In [1]: import numpy as np

In [2]: import numpy.linalg as la

In [3]: np.set_printoptions(suppress=True, linewidth=140)

In [4]: def rd(a):
   ...:     return np.round(a, 1) + 0
   ...: 

In [5]: M = np.loadtxt("sample2.csv", delimiter=",")

In [6]: print(M)
[[ 0. -2. -5.  0.]
 [ 2.  0.  1.  0.]
 [-3. -5. -4.  0.]
 [ 0.  0.  0.  5.]]

In [7]: r0 = np.array([1, -2, 2])

In [8]: print(np.cross(M[1, :3], M[2, :3]))
[  5.   5. -10.]

In [9]: print(np.array([np.convolve(row, r0, "same") for row in M]))
[[ -2.  -1.   6. -10.]
 [ -4.   5.  -2.   2.]
 [  1.   0.  -2.  -8.]
 [  0.   0.   5. -10.]]

In [10]: out = la.inv(M)

In [11]: print(rd(M @ out))
[[1. 0. 0. 0.]
 [0. 1. 0. 0.]
 [0. 0. 1. 0.]
 [0. 0. 0. 1.]]

In [12]: print((np.abs(out) > 1e-9).astype(int))
[[1 1 1 0]
 [1 1 1 0]
 [1 1 1 0]
 [0 0 0 1]]

In [13]: print(rd(la.slogdet(M)[0]))
1.0

In [14]: print(rd(la.inv(out)))
[[ 0. -2. -5.  0.]
 [ 2.  0.  1.  0.]
 [-3. -5. -4.  0.]
 [ 0.  0.  0.  5.]]

In [15]: print((M - M.T) / 2)
[[ 0. -2. -1.  0.]
 [ 2.  0.  3.  0.]
 [ 1. -3.  0.  0.]
 [ 0.  0.  0.  0.]]

In [16]: print(np.allclose(M, M.T))
False

In [17]: print(rd(la.det(M)))
200.0

In [18]: print(M @ M)
[[ 11.  25.  18.   0.]
 [ -3.  -9. -14.   0.]
 [  2.  26.  26.   0.]
 [  0.   0.   0.  25.]]

In [19]: print(rd(la.matrix_power(M, 4)))
[[  82.  518.  316.    0.]
 [ -34. -358. -292.    0.]
 [  -4.  492.  348.    0.]
 [   0.    0.    0.  625.]]

In [20]: out = np.array([[0, 3, 2], [2, 0, 3], [3, 3, 1], [1, 3, 1]])

In [21]: print(out.T @ M.T)
[[-19.   3. -22.   5.]
 [-15.   9. -21.  15.]
 [-11.   5. -25.   5.]]

In [22]: print(la.matrix_rank(M @ out))
3

In [23]: print(np.vstack([M, out.T]).shape)
(7, 4)

In [24]: print(la.matrix_rank(np.vstack([M, out.T])))
4

In [25]: ang = np.radians(180)

In [26]: r_ = np.eye(4)

In [27]: r_[2, 2] = r_[3, 3] = np.cos(ang)

In [28]: r_[2, 3], r_[3, 2] = -np.sin(ang), np.sin(ang)

In [29]: print(rd(r_))
[[ 1.  0.  0.  0.]
 [ 0.  1.  0.  0.]
 [ 0.  0. -1.  0.]
 [ 0.  0.  0. -1.]]

In [30]: out = M @ r_.T

In [31]: print(np.allclose(la.norm(M, axis=1), la.norm(out, axis=1)))
True

In [32]: print(np.abs(out - M).max(axis=0))
[ 0.  0. 10. 10.]

In [33]: print(rd(la.det(r_)), np.trace(r_))
1.0 0.0

In [34]: arr = np.loadtxt("run0.csv", delimiter=",")

In [35]: print(arr)
[[ 1. -1.  0.  0.  0.  0.  0.  0.]
 [-1.  1. -1.  0.  0.  0.  0.  0.]
 [ 0. -1. -1. -1.  0.  0.  0.  0.]
 [ 0.  0. -1. -1. -1.  0.  0.  0.]
 [ 0.  0.  0. -1. -2. -1.  0.  0.]
 [ 0.  0.  0.  0. -1. -1. -1.  0.]
 [ 0.  0.  0.  0.  0. -1. -2. -1.]
 [ 0.  0.  0.  0.  0.  0. -1. -2.]]

In [36]: print(rd(la.eigvalsh(arr).min()))
-3.4

In [37]: evals, V = la.eigh(arr)

In [38]: print(rd(la.svd(arr, compute_uv=False)))
[3.4 2.9 2.2 1.9 1.3 0.6 0.4 0.2]

In [39]: print(evals.sum(), np.trace(arr))
-7.0 -7.0

In [40]: print(np.unique(evals.round(6) + 0, return_counts=True)[1])
[1 1 1 1 1 1 1 1]

In [41]: print(rd(V @ np.diag(evals) @ V.T))
[[ 1. -1.  0.  0.  0.  0.  0.  0.]
 [-1.  1. -1.  0.  0.  0.  0.  0.]
 [ 0. -1. -1. -1.  0.  0.  0.  0.]
 [ 0.  0. -1. -1. -1.  0.  0.  0.]
 [ 0.  0.  0. -1. -2. -1.  0.  0.]
 [ 0.  0.  0.  0. -1. -1. -1.  0.]
 [ 0.  0.  0.  0.  0. -1. -2. -1.]
 [ 0.  0.  0.  0.  0.  0. -1. -2.]]

In [42]: print(rd(V.T @ V))
[[1. 0. 0. 0. 0. 0. 0. 0.]
 [0. 1. 0. 0. 0. 0. 0. 0.]
 [0. 0. 1. 0. 0. 0. 0. 0.]
 [0. 0. 0. 1. 0. 0. 0. 0.]
 [0. 0. 0. 0. 1. 0. 0. 0.]
 [0. 0. 0. 0. 0. 1. 0. 0.]
 [0. 0. 0. 0. 0. 0. 1. 0.]
 [0. 0. 0. 0. 0. 0. 0. 1.]]

In [43]: evals, V = la.eigh(arr)

In [44]: x = np.array([1, 1, 0, 0, 3, 3, 3, 3])

In [45]: print(np.abs(arr).sum(axis=1).max(), rd(np.abs(evals).max()))
4.0 3.4

In [46]: print(rd(la.eigvalsh(arr[1:, 1:])))
[-3.4 -2.9 -1.9 -1.3 -0.3  0.3  1.5]

In [47]: print(rd(V * np.maximum(evals, 0) @ V.T))
[[ 1.1 -0.9  0.2  0.   0.   0.   0.   0. ]
 [-0.9  1.2 -0.5  0.2 -0.1  0.   0.   0. ]
 [ 0.2 -0.5  0.3 -0.2  0.1 -0.1  0.   0. ]
 [ 0.   0.2 -0.2  0.2 -0.1  0.1  0.   0. ]
 [ 0.  -0.1  0.1 -0.1  0.1 -0.1  0.   0. ]
 [ 0.   0.  -0.1  0.1 -0.1  0.1 -0.1  0. ]
 [ 0.   0.   0.   0.   0.  -0.1  0.   0. ]
 [ 0.   0.   0.   0.   0.   0.   0.   0. ]]

In [48]: x = np.array([-8, -7, -2, 6, -6, 5, 2, 9])

In [49]: target = arr @ x

In [50]: beta, lr = np.zeros(8), 1 / la.norm(arr, 2) ** 2

In [51]: for i in range(8):
    ...:     beta -= lr * arr.T @ (arr @ beta - target)
    ...:     if i % 2 == 0: print(i, round(la.norm(arr @ beta - target), 1))
    ...: 
0 8.3
2 4.9
4 4.1
6 3.7

In [52]: print(rd(la.cond(arr)))
19.0

In [53]: print(rd(beta))
[-1.   0.  -1.5 -0.3 -1.   0.2  4.6  7.6]

In [54]: mat = np.load("a.npy")

In [55]: print(mat)
[[-3 -1  1 -2 -1 -1]
 [-1 -3 -1  1 -2 -1]
 [ 1 -1 -3 -1  1 -2]
 [-2  1 -1 -3 -1  1]
 [-1 -2  1 -1 -3 -1]
 [-1 -1 -2  1 -1 -3]]

In [56]: W1 = np.array([[-1, 1, 1, 1],
    ...:     [-1, -2, 1, 2],
    ...:     [1, 2, 1, 2],
    ...:     [-2, 0, 2, -2],
    ...:     [1, 2, 1, -1],
    ...:     [-2, -1, 2, -2],
    ...:     [-1, 2, 0, -1],
    ...:     [2, 1, 2, -1]])

In [57]: beta = np.array([-2, 2, 1, 0])

In [58]: hid = np.maximum(arr @ W1 + beta, 0)

In [59]: print(rd((hid > 0).mean(axis=0)))
[0.  0.2 0.1 0.6]

In [60]: print(hid)
[[0. 5. 1. 0.]
 [0. 0. 0. 0.]
 [0. 2. 0. 0.]
 [0. 0. 0. 1.]
 [0. 0. 0. 6.]
 [0. 0. 0. 4.]
 [0. 0. 0. 5.]
 [0. 0. 0. 3.]]

In [61]: print((hid > 0).astype(int))
[[0 1 1 0]
 [0 0 0 0]
 [0 1 0 0]
 [0 0 0 1]
 [0 0 0 1]
 [0 0 0 1]
 [0 0 0 1]
 [0 0 0 1]]

In [62]: Z = np.array([[-1, 3, -2], [2, 3, 3], [1, 1, -3], [-1, 0, 0]])

In [63]: print(W1 @ Z)
[[ 3  1  2]
 [-4 -8 -7]
 [ 2 10  1]
 [ 6 -4 -2]
 [ 5 10  1]
 [ 4 -7 -5]
 [ 6  3  8]
 [ 3 11 -7]]

In [64]: print((hid @ Z).round(6).argmax(axis=1))
[1 0 1 1 1 1 1 1]
